$ python -q
>>> import numpy as np
>>> import numpy.linalg as la
>>> np.set_printoptions(suppress=True, linewidth=140)
>>> F = np.array([[6, 8, 8, 6, 8, 8, 6, 2, 12],
...     [3, 4, 4, 3, 4, 4, 3, 1, 6],
...     [9, 10, 6, 7, 6, 8, 3, 1, 12],
...     [3, 4, 4, 3, 4, 4, 3, 1, 6],
...     [9, 10, 6, 7, 6, 8, 3, 1, 12]])
>>> # rows 1 and 3 are equal
>>> U, s, vt = la.svd(F)
>>> s.round(3) + 0
array([42.198,  5.231,  0.   ,  0.   ,  0.   ])
>>> np.argmax(s[:-1] / (s[1:] + 1e-6)) + 1
np.int64(2)
>>> other = U[:, :2] @ np.diag(s[:2]) @ vt[:2]
>>> la.matrix_rank(F, rtol=0.05)
np.int64(2)
>>> np.round(np.abs(F - other).max(), 3)
np.float64(0.0)
>>> la.matrix_rank(other)
np.int64(2)
>>> np.round(la.norm(F - other) / la.norm(F), 3)
np.float64(0.0)
>>> round(la.norm(F, 2) / la.norm(F), 3)
np.float64(0.992)
>>> la.matrix_rank(F, rtol=0.1)
np.int64(2)
>>> np.argsort(-la.norm(F, axis=0).round(6), kind="stable")[:3]
array([8, 1, 5])
>>> E = np.loadtxt("case8.csv", delimiter=",")
>>> E
array([[ -1.4,   1.3,  -0.6,   0. ,   1.9,   0.7,   0.4],
       [ -0.6,  -0.8,   0.5,   0.8,   1.2,  -1.3,   0.4],
       [  0.4,   1. ,   0.1,   0.9,  -0.6,   0.5,  -0.3],
       [ -0.2,   0.3,   1.5,   0.2,  -1.5,  -0.5,  -0.3],
       [ -0.3,   1.9,   2.3,  -0.9,   1.3,   1.1,  -1.4],
       [ -0.9,  -0.1,  -0.9,  -0.7,   0.4,   0.8,   1.4],
       [  2. ,  -0.7,   1.1,  -1.4,   0.6,  -0.8,   0.1],
       [  0.3,   0.6,   0.1,   0.3,   0.7,  -0.1,  -0.1],
       [ -1.6,   1.2,   1.4,  -0.7,   0.2,   0.7,   0.1],
       [  1.5,   0.5,   1.1,   2. ,  -0.2,  -0.1,   1.3],
       [  0.2,  -1.8,   0.4,   0.1,  -0.1,   1.3,   0.1],
       [  0.2,  -1.4,   1.3,  -1. ,   0. ,   1. ,   0. ],
       [ -0.4,   2.4,  -0.7,   0.4,   0.6,  -0.3,   0.5],
       [ -1.2,   1.2,   1. ,   0.4,   1.6,   1.1,   0.1],
       [  0.2,  -0.7,   0.1,  -0.5,  -0.2,  -0.5,   0.2],
       [  1.4,   1.2,  -1.4,  -0.2,   0. ,   0.6,   1. ],
       [ -0.6,  -0.5,  -0.1,   0.7,   1.6,   0.1,  -0.1],
       [ -0.5,   1.2,   0.5,  -1.2,   0.8,   0.3,  -0.1],
       [-26. ,  14. ,  18. ,  -8. ,  14. ,  18. ,   8. ],
       [ -2.6,  -1.2,   0.2,   0.7,  -1. ,   0. ,  -1.1],
       [  0.7,   1.5,  -0.1,  -0.6,  -0.4,   0. ,  -1.5],
       [  0.5,  -0.2,   0.9,   0.2,   0.3,  -2.2,   1. ],
       [ -2.7,   1.8,  -1.3,  -1.7,  -0.1,   0.9,  -1.6]])
>>> Xs = (E - E.mean(axis=0)) / E.std(axis=0)
>>> np.argwhere(np.abs(Xs) > 2)
array([[18,  0],
       [18,  1],
       [18,  2],
       [18,  3],
       [18,  4],
       [18,  5],
       [18,  6]])
>>> np.round(Xs.std(axis=0), 3)
array([1., 1., 1., 1., 1., 1., 1.])
>>> coef = la.lstsq(np.delete(Xs, 4, axis=1), Xs[:, 4])[0]
>>> coef.round(3)
array([-0.27 ,  0.188,  0.151, -0.074,  0.089,  0.248])
>>> np.abs(coef).argmax()
np.int64(0)
>>> vec = np.array([2, 3, 5, 2, 4, 1, 0])
>>> y = E @ vec
>>> np.round(la.lstsq(E, y)[0], 3) + 0
array([2., 3., 5., 2., 4., 1., 0.])
>>> np.round(la.pinv(E) @ E, 3) + 0
array([[1., 0., 0., 0., 0., 0., 0.],
       [0., 1., 0., 0., 0., 0., 0.],
       [0., 0., 1., 0., 0., 0., 0.],
       [0., 0., 0., 1., 0., 0., 0.],
       [0., 0., 0., 0., 1., 0., 0.],
       [0., 0., 0., 0., 0., 1., 0.],
       [0., 0., 0., 0., 0., 0., 1.]])
>>> rng = np.random.default_rng(113108)
>>> y = y + 0.1 * rng.normal(size=23)
>>> y.round(3)
array([  6.369,   4.167,   4.142,   2.041,  21.036,  -5.638,   6.159,   6.003,   7.54 ,  13.232,  -1.923,   1.762,   5.865,  14.586,
        -3.484,  -0.493,   4.847,   6.108, 138.084, -10.33 ,   2.668,   4.23 ,  -9.443])
>>> coef, *_ = la.lstsq(E, y)
>>> np.round(E.T @ (y - E @ coef), 3) + 0
array([0., 0., 0., 0., 0., 0., 0.])
>>> other = np.c_[E[:, :3] @ np.array([[-3, -3, -3], [4, -5, -2], [-3, 4, -3]]), np.array([1, 2, 3, 2, 0, 1, 2, 2, 2, 2, 3, 1, 0, 0, 3, 2, 3, 0, 3, 2, 2, 0, 3])]
>>> other.round(3)
array([[ 11.2,  -4.7,   3.4,   1. ],
       [ -2.9,   7.8,   1.9,   2. ],
       [  2.5,  -5.8,  -3.5,   3. ],
       [ -2.7,   5.1,  -4.5,   2. ],
       [  1.6,   0.6,  -9.8,   0. ],
       [  5. ,  -0.4,   5.6,   1. ],
       [-12.1,   1.9,  -7.9,   2. ],
       [  1.2,  -3.5,  -2.4,   2. ],
       [  5.4,   4.4,  -1.8,   2. ],
       [ -5.8,  -2.6,  -8.8,   2. ],
       [ -9. ,  10. ,   1.8,   3. ],
       [-10.1,  11.6,  -1.7,   1. ],
       [ 12.9, -13.6,  -1.5,   0. ],
       [  5.4,   1.6,  -1.8,   0. ],
       [ -3.7,   3.3,   0.5,   3. ],
       [  4.8, -15.8,  -2.4,   2. ],
       [  0.1,   3.9,   3.1,   3. ],
       [  4.8,  -2.5,  -2.4,   0. ],
       [ 80. ,  80. ,  -4. ,   3. ],
       [  2.4,  14.6,   9.6,   2. ],
       [  4.2, -10. ,  -4.8,   2. ],
       [ -5. ,   3.1,  -3.8,   0. ],
       [ 19.2,  -6.1,   8.4,   3. ]])
>>> la.matrix_rank(other)
np.int64(4)
>>> np.round(la.lstsq(E, other[:, 0])[0], 3) + 0
array([-3.,  4., -3.,  0.,  0.,  0.,  0.])
>>> la.matrix_rank(np.c_[E, other])
np.int64(8)
>>> np.round(la.norm(la.qr(E)[0].T @ other, axis=0) ** 2 / ((other ** 2).sum(axis=0) + 1e-12), 3)
array([1.   , 1.   , 1.   , 0.138])
>>> Xs = E - E.mean(axis=0)
>>> U, s, vt = la.svd(Xs, full_matrices=False)
>>> np.round(np.abs(vt[-1]), 3)
array([0.156, 0.144, 0.001, 0.426, 0.562, 0.347, 0.58 ])
>>> s.round(3)
array([41.71 ,  5.691,  5.121,  4.527,  3.903,  3.412,  2.912])
>>> (np.sign(U[:, 0]) == np.sign(U[0, 0])).astype(int)
array([1, 1, 1, 1, 0, 1, 1, 1, 0, 1, 1, 1, 1, 0, 1, 1, 1, 1, 0, 1, 1, 1, 1])
>>> np.round(Xs.mean(axis=0), 3) + 0
array([0., 0., 0., 0., 0., 0., 0.])
>>> dist = la.norm(E[:, None] - E[None], axis=-1)
>>> la.matrix_rank(dist ** 2)
np.int64(9)
>>> np.flatnonzero(dist[21] < dist.mean() / 2)
array([ 1,  3,  6,  7,  9, 14, 16, 21])
>>> A = -2 * np.eye(10) + np.ones((10, 10))
>>> A
array([[-1.,  1.,  1.,  1.,  1.,  1.,  1.,  1.,  1.,  1.],
       [ 1., -1.,  1.,  1.,  1.,  1.,  1.,  1.,  1.,  1.],
       [ 1.,  1., -1.,  1.,  1.,  1.,  1.,  1.,  1.,  1.],
       [ 1.,  1.,  1., -1.,  1.,  1.,  1.,  1.,  1.,  1.],
       [ 1.,  1.,  1.,  1., -1.,  1.,  1.,  1.,  1.,  1.],
       [ 1.,  1.,  1.,  1.,  1., -1.,  1.,  1.,  1.,  1.],
       [ 1.,  1.,  1.,  1.,  1.,  1., -1.,  1.,  1.,  1.],
       [ 1.,  1.,  1.,  1.,  1.,  1.,  1., -1.,  1.,  1.],
       [ 1.,  1.,  1.,  1.,  1.,  1.,  1.,  1., -1.,  1.],
       [ 1.,  1.,  1.,  1.,  1.,  1.,  1.,  1.,  1., -1.]])
>>> # equal to its transpose
>>> lab = rng.permutation(10)
>>> lab
array([5, 4, 6, 7, 3, 2, 1, 8, 9, 0])
>>> other = A[lab][:, lab]
>>> other
array([[-1.,  1.,  1.,  1.,  1.,  1.,  1.,  1.,  1.,  1.],
       [ 1., -1.,  1.,  1.,  1.,  1.,  1.,  1.,  1.,  1.],
       [ 1.,  1., -1.,  1.,  1.,  1.,  1.,  1.,  1.,  1.],
       [ 1.,  1.,  1., -1.,  1.,  1.,  1.,  1.,  1.,  1.],
       [ 1.,  1.,  1.,  1., -1.,  1.,  1.,  1.,  1.,  1.],
       [ 1.,  1.,  1.,  1.,  1., -1.,  1.,  1.,  1.,  1.],
       [ 1.,  1.,  1.,  1.,  1.,  1., -1.,  1.,  1.,  1.],
       [ 1.,  1.,  1.,  1.,  1.,  1.,  1., -1.,  1.,  1.],
       [ 1.,  1.,  1.,  1.,  1.,  1.,  1.,  1., -1.,  1.],
       [ 1.,  1.,  1.,  1.,  1.,  1.,  1.,  1.,  1., -1.]])
>>> np.diag(other)
array([-1., -1., -1., -1., -1., -1., -1., -1., -1., -1.])
>>> np.round(la.det(other), 3), round(float(la.det(A[lab])), 3)
(np.float64(-4096.0), 4096.0)
